% ipython --no-banner

In [1]: import numpy as np

In [2]: from numpy import linalg as LA

In [3]: np.set_printoptions(precision=2, suppress=True, linewidth=120)

In [4]: def rnd(a):
   ...:     return np.round(a, 2) + 0
   ...: 

In [5]: feats = np.load("test12.npy")

In [6]: print(feats)
[[ 1.3   0.1   1.1  -1.    0.8 ]
 [ 0.6  -0.5   1.6   0.    0.7 ]
 [ 2.   -0.4   1.4  -0.7  -0.8 ]
 [-0.18  0.14 -1.11 -0.8  -1.71]
 [-0.2   0.8  -0.5  -0.5  -1.8 ]
 [-0.6  -0.5  -0.5  -1.1   0.4 ]
 [ 0.4  -2.1  -1.3  -0.8   1.  ]
 [-0.1   0.9   0.4  -1.4   3.  ]
 [-0.2  -0.3  -1.3  -0.1   0.1 ]
 [-0.7  -1.6  -0.8  -0.1  -0.1 ]
 [-0.2   0.1  -1.1  -0.8  -1.7 ]
 [-0.4   1.1   0.6  -0.2   0.6 ]
 [-1.3   0.8  -0.8   0.3  -0.7 ]]

In [7]: rng = np.random.default_rng(76415)

In [8]: z = rng.permutation(5)

In [9]: A2 = feats[:, z] * rng.choice([-1, 1], 5)

In [10]: print(A2)
[[-1.    0.8  -0.1   1.3  -1.1 ]
 [ 0.    0.7   0.5   0.6  -1.6 ]
 [-0.7  -0.8   0.4   2.   -1.4 ]
 [-0.8  -1.71 -0.14 -0.18  1.11]
 [-0.5  -1.8  -0.8  -0.2   0.5 ]
 [-1.1   0.4   0.5  -0.6   0.5 ]
 [-0.8   1.    2.1   0.4   1.3 ]
 [-1.4   3.   -0.9  -0.1  -0.4 ]
 [-0.1   0.1   0.3  -0.2   1.3 ]
 [-0.1  -0.1   1.6  -0.7   0.8 ]
 [-0.8  -1.7  -0.1  -0.2   1.1 ]
 [-0.2   0.6  -1.1  -0.4  -0.6 ]
 [ 0.3  -0.7  -0.8  -1.3   0.8 ]]

In [11]: left, _, VT = LA.svd(feats.T @ A2)

In [12]: print(z)
[3 4 1 0 2]

In [13]: print(rnd(LA.lstsq(feats, A2)[0]))
[[ 0.  0.  0.  1.  0.]
 [ 0.  0. -1.  0.  0.]
 [ 0.  0.  0.  0. -1.]
 [ 1.  0.  0.  0.  0.]
 [ 0.  1.  0.  0.  0.]]

In [14]: C = feats[[5, 9]].astype(float)

In [15]: for _ in range(7):
    ...:     z = LA.norm(feats[:, None] - C, axis=-1).argmin(axis=1)
    ...:     C = np.array([feats[z == j].mean(axis=0) for j in range(2)])
    ...: 

In [16]: print(z)
[0 0 0 0 0 0 1 0 0 1 0 0 0]

In [17]: print(np.abs(C[1] - C[0]).argmax())
1

In [18]: print(np.bincount(z))
[11  2]

In [19]: print(rnd(C))
[[ 0.07  0.2  -0.02 -0.57 -0.1 ]
 [-0.15 -1.85 -1.05 -0.45  0.45]]

In [20]: print(rnd(LA.norm(C, 1)), rnd(LA.norm(C, np.inf)))
2.05 3.95

In [21]: print(rnd(LA.norm(C) ** 2 / LA.norm(C, 2) ** 2))
1.08

In [22]: print(LA.norm(C, axis=1).argmax())
1

In [23]: m1 = np.loadtxt("sample2.csv", delimiter=",")

In [24]: print(rnd(m1))
[[ 2.83 -0.04  0.75 -0.19  0.3   0.34  0.36  0.15 -0.02 -0.1  -0.3  -1.08 -0.23 -0.2 ]
 [-0.04  1.59  0.4   0.13 -0.29  0.1   0.13 -0.38 -0.03  0.34  0.25 -0.21 -0.13  0.88]
 [ 0.75  0.4   1.64 -0.15 -0.29 -0.06  1.03 -0.19 -0.59 -0.21 -0.25 -0.61  0.27 -0.14]
 [-0.19  0.13 -0.15  1.74  0.06 -0.8  -0.15 -0.41  0.14 -0.44  0.22 -0.32  0.26 -0.24]
 [ 0.3  -0.29 -0.29  0.06  2.98 -0.37  0.03  0.08  0.14 -0.6  -0.03  0.34  0.14  0.21]
 [ 0.34  0.1  -0.06 -0.8  -0.37  2.77 -0.25 -0.04 -0.44 -0.08 -0.02 -0.08  0.24 -0.87]
 [ 0.36  0.13  1.03 -0.15  0.03 -0.25  2.65 -0.5  -0.81 -0.77 -0.82 -0.21  0.1   0.63]
 [ 0.15 -0.38 -0.19 -0.41  0.08 -0.04 -0.5   1.03 -0.42  0.35 -0.21  0.12 -0.05  0.06]
 [-0.02 -0.03 -0.59  0.14  0.14 -0.44 -0.81 -0.42  2.02  0.11 -0.84 -0.32 -0.79 -0.12]
 [-0.1   0.34 -0.21 -0.44 -0.6  -0.08 -0.77  0.35  0.11  2.77  0.41  0.17 -0.49  0.97]
 [-0.3   0.25 -0.25  0.22 -0.03 -0.02 -0.82 -0.21 -0.84  0.41  2.29  0.11  0.83  0.13]
 [-1.08 -0.21 -0.61 -0.32  0.34 -0.08 -0.21  0.12 -0.32  0.17  0.11  2.06  0.23  0.23]
 [-0.23 -0.13  0.27  0.26  0.14  0.24  0.1  -0.05 -0.79 -0.49  0.83  0.23  1.78  0.02]
 [-0.2   0.88 -0.14 -0.24  0.21 -0.87  0.63  0.06 -0.12  0.97  0.13  0.23  0.02  1.87]]

In [25]: x = np.array([1, 0, 1, 0, 0, 3, 3, 2, 3, 1, 0, 1, 3, 1])

In [26]: a = np.maximum(m1 @ x, 0)

In [27]: print(rnd(a))
[3.84 0.82 3.   0.   0.   6.1  5.09 0.   0.   0.59 0.   0.   3.68 1.83]

In [28]: print(rnd(np.maximum(m1 @ (3 * x), 0)))
[11.53  2.46  9.    0.    0.   18.31 15.27  0.    0.    1.76  0.    0.   11.03  5.5 ]

In [29]: print(np.flatnonzero(a > 1e-9))
[ 0  1  2  5  6  9 12 13]

In [30]: print(rnd(LA.norm(feats, axis=1)))
[2.13 1.91 2.69 2.2  2.1  1.49 2.81 3.46 1.36 1.93 2.19 1.46 1.88]

In [31]: print(rnd(LA.norm(feats) ** 2 / LA.norm(feats, 2) ** 2))
2.35

In [32]: print(rnd(LA.norm(feats[3], 1)), rnd(LA.norm(feats[3], np.inf)))
3.94 1.71

In [33]: left, sigma, VT = LA.svd(m1, full_matrices=False)

In [34]: print(rnd(sigma))
[5. 4. 4. 4. 3. 3. 2. 1. 1. 1. 1. 1. 0. 0.]

In [35]: print(np.allclose(left * sigma @ VT, m1))
True

In [36]: print(rnd(np.cumsum(sigma ** 2) / np.sum(sigma ** 2)))
[0.25 0.41 0.57 0.73 0.82 0.91 0.95 0.96 0.97 0.98 0.99 1.   1.   1.  ]

In [37]: print(rnd(np.abs(VT[0])))
[0.46 0.   0.39 0.01 0.05 0.1  0.51 0.08 0.13 0.4  0.27 0.31 0.02 0.12]

In [38]: W0 = np.eye(12, dtype=int)[rng.permutation(12)] * np.array([4, 3, 2, 1, 1, 4, 5, 4, 5, 2, 5, 2])

In [39]: print(W0)
[[0 0 2 0 0 0 0 0 0 0 0 0]
 [0 0 0 0 1 0 0 0 0 0 0 0]
 [0 0 0 0 0 0 5 0 0 0 0 0]
 [0 0 0 0 0 0 0 0 5 0 0 0]
 [0 3 0 0 0 0 0 0 0 0 0 0]
 [0 0 0 0 0 0 0 0 0 2 0 0]
 [0 0 0 0 0 4 0 0 0 0 0 0]
 [0 0 0 0 0 0 0 0 0 0 5 0]
 [0 0 0 0 0 0 0 0 0 0 0 2]
 [4 0 0 0 0 0 0 0 0 0 0 0]
 [0 0 0 1 0 0 0 0 0 0 0 0]
 [0 0 0 0 0 0 0 4 0 0 0 0]]

In [40]: Ac = feats - feats.mean(axis=0)

In [41]: evecs = LA.svd(Ac)[2][:4]

In [42]: A2 = Ac - Ac @ evecs.T @ evecs

In [43]: print(rnd(A2.std(axis=0)))
[0.15 0.07 0.12 0.16 0.05]

In [44]: print(W0 @ W0.T)
[[ 4  0  0  0  0  0  0  0  0  0  0  0]
 [ 0  1  0  0  0  0  0  0  0  0  0  0]
 [ 0  0 25  0  0  0  0  0  0  0  0  0]
 [ 0  0  0 25  0  0  0  0  0  0  0  0]
 [ 0  0  0  0  9  0  0  0  0  0  0  0]
 [ 0  0  0  0  0  4  0  0  0  0  0  0]
 [ 0  0  0  0  0  0 16  0  0  0  0  0]
 [ 0  0  0  0  0  0  0 25  0  0  0  0]
 [ 0  0  0  0  0  0  0  0  4  0  0  0]
 [ 0  0  0  0  0  0  0  0  0 16  0  0]
 [ 0  0  0  0  0  0  0  0  0  0  1  0]
 [ 0  0  0  0  0  0  0  0  0  0  0 16]]

In [45]: print(W0[:, 0] @ W0[:, 11])
0

In [46]: A2 = W0 + rng.integers(-2, 3, (12, 10)) @ rng.integers(-2, 3, (10, 12))

In [47]: print(A2)
[[ 15 -18   0  -5  -6  -6  -5   7   7   2  15  10]
 [ 15  -8   6  -2  -5   4   6   5  -4  11  13   8]
 [ 13   1   7   7 -12   3   7   7 -17   7   5  -3]
 [  9  -4  -6   6  -3  -1  -4   4  -4   1   4   0]
 [ 14  -4   4  -5  -5  -2  -2   7  -5  10   8   3]
 [-10   6  -5  -2  11  -2  -5  -4   8  -5  -3   2]
 [ -7   6   1   4   8   7   5  -9  -4   0  -7  -5]
 [  3  -8   5  -5  -1  -2 -10   6   9  -5   4  -2]
 [  2  -5   6   2   5   2   1  -2   6  -5   7   9]
 [  8  -6  -2   3   3  -2  -2  -6  -2   0   4   0]
 [ -1  -4  -6 -10  10  -7  -4   0  10   3   1   5]
 [  1  -4  -6   0  -1  -4  -5   5  -2   0  -6  -7]]

In [48]: print(np.abs(A2 - W0).sum(axis=1))
[98 88 84 51 72 65 59 57 50 34 62 37]

In [49]: print(rnd(LA.svd(A2 - W0, compute_uv=False)))
[55.2  39.59 22.46 17.25 16.1  11.02  8.79  4.1   2.42  0.57  0.    0.  ]

In [50]: print(LA.matrix_rank(A2 - W0, tol=1e-8))
10

In [51]: W1 = np.array([[2, 5],
    ...:     [4, 1],
    ...:     [3, 4],
    ...:     [1, 0],
    ...:     [0, 0],
    ...:     [1, 1],
    ...:     [2, 3],
    ...:     [0, 1],
    ...:     [0, 5],
    ...:     [2, 2],
    ...:     [5, 2],
    ...:     [3, 4]])

In [52]: beta = np.array([-5, 3])

In [53]: hid = np.maximum(W0 @ W1 + beta, 0)

In [54]: print(hid)
[[ 1 11]
 [ 0  3]
 [ 5 18]
 [ 0 28]
 [ 7  6]
 [ 0  7]
 [ 0  7]
 [20 13]
 [ 1 11]
 [ 3 23]
 [ 0  3]
 [ 0  7]]

In [55]: print((hid > 0).astype(int))
[[1 1]
 [0 1]
 [1 1]
 [0 1]
 [1 1]
 [0 1]
 [0 1]
 [1 1]
 [1 1]
 [1 1]
 [0 1]
 [0 1]]

In [56]: print(LA.matrix_rank(hid))
2

In [57]: C = np.array([[7, 8], [3, 0]])

In [58]: print((hid @ C).round(6).argmax(axis=1))
[0 0 0 0 0 0 0 0 0 0 0 0]

In [59]: A2 = LA.inv(W0)

In [60]: print(rnd(LA.det(W0) * LA.det(A2)))
1.0

In [61]: print(rnd(LA.det(W0) * A2))
[[      0.       0.       0.       0.       0.       0.       0.       0.       0.  -48000.       0.       0.]
 [      0.       0.       0.       0.  -64000.       0.       0.       0.       0.       0.       0.       0.]
 [ -96000.       0.       0.       0.       0.       0.       0.       0.       0.       0.       0.       0.]
 [      0.       0.       0.       0.       0.       0.       0.       0.       0.       0. -192000.       0.]
 [      0. -192000.       0.       0.       0.       0.       0.       0.       0.       0.       0.       0.]
 [      0.       0.       0.       0.       0.       0.  -48000.       0.       0.       0.       0.       0.]
 [      0.       0.  -38400.       0.       0.       0.       0.       0.       0.       0.       0.       0.]
 [      0.       0.       0.       0.       0.       0.       0.       0.       0.       0.       0.  -48000.]
 [      0.       0.       0.  -38400.       0.       0.       0.       0.       0.       0.       0.       0.]
 [      0.       0.       0.       0.       0.  -96000.       0.       0.       0.       0.       0.       0.]
 [      0.       0.       0.       0.       0.       0.       0.  -38400.       0.       0.       0.       0.]
 [      0.       0.       0.       0.       0.       0.       0.       0.  -96000.       0.       0.       0.]]

In [62]: print(W0 @ A2)
[[1. 0. 0. 0. 0. 0. 0. 0. 0. 0. 0. 0.]
 [0. 1. 0. 0. 0. 0. 0. 0. 0. 0. 0. 0.]
 [0. 0. 1. 0. 0. 0. 0. 0. 0. 0. 0. 0.]
 [0. 0. 0. 1. 0. 0. 0. 0. 0. 0. 0. 0.]
 [0. 0. 0. 0. 1. 0. 0. 0. 0. 0. 0. 0.]
 [0. 0. 0. 0. 0. 1. 0. 0. 0. 0. 0. 0.]
 [0. 0. 0. 0. 0. 0. 1. 0. 0. 0. 0. 0.]
 [0. 0. 0. 0. 0. 0. 0. 1. 0. 0. 0. 0.]
 [0. 0. 0. 0. 0. 0. 0. 0. 1. 0. 0. 0.]
 [0. 0. 0. 0. 0. 0. 0. 0. 0. 1. 0. 0.]
 [0. 0. 0. 0. 0. 0. 0. 0. 0. 0. 1. 0.]
 [0. 0. 0. 0. 0. 0. 0. 0. 0. 0. 0. 1.]]

In [63]: print(rnd(A2))
[[0.   0.   0.   0.   0.   0.   0.   0.   0.   0.25 0.   0.  ]
 [0.   0.   0.   0.   0.33 0.   0.   0.   0.   0.   0.   0.  ]
 [0.5  0.   0.   0.   0.   0.   0.   0.   0.   0.   0.   0.  ]
 [0.   0.   0.   0.   0.   0.   0.   0.   0.   0.   1.   0.  ]
 [0.   1.   0.   0.   0.   0.   0.   0.   0.   0.   0.   0.  ]
 [0.   0.   0.   0.   0.   0.   0.25 0.   0.   0.   0.   0.  ]
 [0.   0.   0.2  0.   0.   0.   0.   0.   0.   0.   0.   0.  ]
 [0.   0.   0.   0.   0.   0.   0.   0.   0.   0.   0.   0.25]
 [0.   0.   0.   0.2  0.   0.   0.   0.   0.   0.   0.   0.  ]
 [0.   0.   0.   0.   0.   0.5  0.   0.   0.   0.   0.   0.  ]
 [0.   0.   0.   0.   0.   0.   0.   0.2  0.   0.   0.   0.  ]
 [0.   0.   0.   0.   0.   0.   0.   0.   0.5  0.   0.   0.  ]]
